>>> import numpy as np
>>> np.set_printoptions(precision=3, suppress=True, linewidth=160)
>>> def rd(a):
...     return np.round(a, 3) + 0
... 
>>> A = np.loadtxt("w.csv", delimiter=",")
>>> A
array([[ -0.006,  -0.32 ,   0.213,  -3.378,   0.988,   0.011],
       [  0.   ,   2.279,   0.001,  -0.225,   1.527,   0.042],
       [  0.006, -18.064,  -0.253,  -5.734,   0.703,   0.045],
       [ -0.008,  19.233,  -0.035,  -6.003,   0.315,   0.005],
       [ -0.002,   6.597,  -0.212,  -4.335,  -0.803,   0.   ],
       [ -0.001, -10.566,   0.327,   2.462,  -1.794,  -0.037],
       [ -0.003,   8.573,   0.407,  -2.879,   1.064,   0.026],
       [ -0.006,  -4.794,  -0.035,   4.943,   0.821,  -0.018],
       [  0.008, -15.761,   0.192,   4.434,   0.31 ,   0.053],
       [  0.003, -24.598,  -0.146,   1.715,   0.364,   0.013],
       [ -0.004,  10.943,  -0.268,   1.747,  -0.926,   0.028],
       [ -0.004,   7.404,   0.356,   7.84 ,  -0.151,   0.011],
       [  0.003,  27.844,  -0.045,  -4.05 ,   0.765,  -0.011],
       [ -0.002,   8.32 ,  -0.058,  -5.245,  -1.397,   0.013],
       [  0.001,  26.449,  -0.279,   3.029,  -0.559,   0.012],
       [  0.011, -27.603,   0.148,   4.509,   0.476,   0.035],
       [ -0.001,   2.901,   0.273,   1.709,  -1.156,  -0.019],
       [  0.   ,  -4.373,  -0.137,   2.276,  -0.142,   0.016],
       [ -0.006, -33.069,   0.005,  -4.486,  -0.206,  -0.023],
       [ -0.006,  -2.191,   0.127,   3.804,  -0.505,   0.02 ],
       [  0.001,  43.218,  -0.001,   1.683,  -0.654,  -0.013],
       [ -0.001,  21.374,   0.196,   0.58 ,  -0.985,   0.027],
       [ -0.003,  42.137,   0.352,  -2.254,  -0.276,  -0.027],
       [  0.009, -14.352,  -0.048,  -0.632,  -1.559,   0.012],
       [  0.006,  13.239,  -0.401,   2.164,   0.79 ,   0.009],
       [  0.004,  22.852,  -0.034,  -2.12 ,  -0.866,   0.041],
       [ -0.011,  40.304,  -0.271,  -1.417,   0.833,   0.013],
       [  0.002, -16.27 ,   0.081,   1.561,  -1.041,  -0.038],
       [ -0.003,   4.163,  -0.09 ,   4.386,   0.534,  -0.042],
       [  0.005, -33.267,   0.208,   5.132,   0.28 ,   0.028],
       [ -0.002, -13.208,  -0.071,  -1.179,  -0.331,   0.043],
       [  0.004, -18.565,  -0.289,   3.036,   0.069,   0.035],
       [  0.017,  19.406,  -0.136,  -4.386,  -0.65 ,  -0.004],
       [ -0.001,  17.101,   0.121,   1.917,   1.133,   0.04 ],
       [ -0.001,   1.735,  -0.129,   7.196,   0.524,  -0.003],
       [  0.   , -18.581,   0.022,  -0.772,  -0.805,  -0.002],
       [ -0.002,  -8.438,  -0.036,   0.489,   0.275,   0.038],
       [  0.004, -25.908,  -0.204,   2.93 ,   0.64 ,   0.02 ],
       [ -0.002,  -0.479,  -0.263,   5.249,  -0.032,  -0.022],
       [ -0.002,   1.066,  -0.1  ,   2.008,   0.791,   0.015],
       [ -0.01 ,   1.272,   0.084,  -2.041,  -1.002,   0.01 ],
       [ -0.004,  20.986,   0.   ,   3.186,   0.775,   0.051]])
>>> C2 = np.cov(A, rowvar=False)
>>> np.argwhere(np.triu(np.abs(np.corrcoef(A.T)) > 0.8, 1))
array([], shape=(0, 2), dtype=int64)
>>> rd(np.median(A, axis=0))
array([-0.001,  1.504, -0.035,  1.696,  0.019,  0.012])
